$ python3 -q
>>> import numpy as np
>>> np.set_printoptions(precision=1, suppress=True, linewidth=160)
>>> A = np.load("dump.npy")
>>> print(A.round(1) + 0)
[[ 0.6  1.5 -2.  -0.6  0.3  0.7 -2.3 -2.9  2.1]
 [-1.   0.6 -2.4  0.8  0.9  1.6 -2.2 -2.5  1.8]
 [-2.4 -0.5 -2.1  1.9  1.2  2.1 -1.6 -1.4  1. ]
 [ 1.   1.6 -1.8 -0.9  0.2  0.4 -2.2 -2.9  2. ]
 [-2.6 -2.   0.4  2.2  0.6  1.   1.2  2.  -1.4]
 [ 2.3  0.5  2.1 -1.9 -1.2 -2.1  1.6  1.4 -1. ]
 [-0.6 -1.5  2.   0.6 -0.3 -0.7  2.3  2.9 -2.1]
 [-1.5  0.2 -2.3  1.2  1.   1.9 -2.1 -2.1  1.6]
 [ 1.3 -0.3  2.4 -1.1 -1.  -1.8  2.1  2.3 -1.6]
 [ 0.1  1.2 -2.2 -0.1  0.5  1.  -2.3 -2.8  2. ]
 [ 1.8  1.9 -1.2 -1.6 -0.2 -0.2 -1.9 -2.6  1.9]
 [ 1.9  0.1  2.3 -1.5 -1.1 -2.   1.9  1.9 -1.4]
 [-0.6  0.8 -2.3  0.4  0.8  1.4 -2.3 -2.6  1.9]
 [ 0.1  1.2 -2.2 -0.1  0.5  1.  -2.3 -2.8  2. ]
 [-2.  -0.2 -2.3  1.6  1.1  2.  -1.8 -1.8  1.3]
 [-2.7 -0.9 -1.9  2.2  1.2  2.2 -1.2 -0.9  0.7]
 [-0.8  0.7 -2.3  0.6  0.8  1.5 -2.3 -2.6  1.8]
 [ 1.   1.6 -1.8 -0.9  0.2  0.4 -2.2 -2.9  2. ]
 [-2.9 -1.9 -0.1  2.5  0.8  1.4  0.7  1.5 -1. ]
 [ 1.1 -0.5  2.4 -0.9 -0.9 -1.7  2.2  2.4 -1.7]
 [ 2.4  2.  -0.7 -2.  -0.5 -0.7 -1.5 -2.3  1.6]
 [-2.9 -1.1 -1.6  2.4  1.2  2.1 -0.9 -0.4  0.3]
 [ 2.2  2.  -0.9 -1.9 -0.4 -0.6 -1.6 -2.4  1.7]
 [ 2.7  0.9  1.8 -2.2 -1.2 -2.2  1.1  0.8 -0.6]
 [ 2.3  0.5  2.1 -1.9 -1.2 -2.1  1.6  1.4 -1. ]
 [-2.6 -2.   0.5  2.2  0.6  0.9  1.3  2.1 -1.5]
 [ 1.2  1.7 -1.7 -1.1  0.1  0.3 -2.2 -2.8  2. ]
 [ 0.1  1.2 -2.2 -0.2  0.5  1.  -2.3 -2.8  2. ]
 [-2.4 -2.   0.7  2.1  0.5  0.8  1.4  2.2 -1.6]
 [ 0.2  1.3 -2.1 -0.2  0.5  1.  -2.3 -2.8  2. ]
 [ 1.9  0.1  2.3 -1.5 -1.1 -2.   1.9  1.8 -1.3]
 [-0.4  0.9 -2.3  0.3  0.7  1.3 -2.3 -2.7  1.9]
 [-3.1 -1.6 -1.   2.6  1.1  1.9 -0.1  0.5 -0.3]
 [ 0.  -1.2  2.2  0.1 -0.5 -1.   2.3  2.8 -2. ]
 [-2.7 -0.9 -1.8  2.2  1.2  2.2 -1.1 -0.8  0.6]
 [-2.4 -2.   0.7  2.   0.5  0.8  1.4  2.3 -1.6]
 [-2.5 -0.7 -2.   2.1  1.2  2.1 -1.4 -1.1  0.8]
 [-2.7 -0.9 -1.8  2.2  1.2  2.2 -1.2 -0.8  0.6]
 [-3.1 -1.8 -0.6  2.6  1.   1.7  0.3  1.  -0.7]
 [-3.1 -1.7 -0.8  2.6  1.   1.8  0.   0.7 -0.5]
 [ 0.3 -1.   2.3 -0.2 -0.7 -1.2  2.3  2.7 -2. ]
 [ 2.6  0.8  1.9 -2.1 -1.2 -2.2  1.3  1.  -0.8]
 [ 1.7 -0.1  2.3 -1.3 -1.  -1.9  2.   2.  -1.5]
 [ 2.1  0.3  2.2 -1.7 -1.1 -2.1  1.7  1.6 -1.2]
 [ 2.3  2.  -0.8 -1.9 -0.4 -0.6 -1.6 -2.4  1.7]
 [-3.  -1.3 -1.5  2.5  1.2  2.1 -0.7 -0.2  0.2]
 [ 3.1  1.5  1.2 -2.6 -1.1 -2.   0.3 -0.3  0.1]]
>>> print(np.count_nonzero(A))
423
>>> print(np.unravel_index(np.abs(A).argmax(), A.shape))
(np.int64(32), np.int64(0))
>>> print(np.linalg.matrix_rank(A))
2
>>> print(A.shape)
(47, 9)
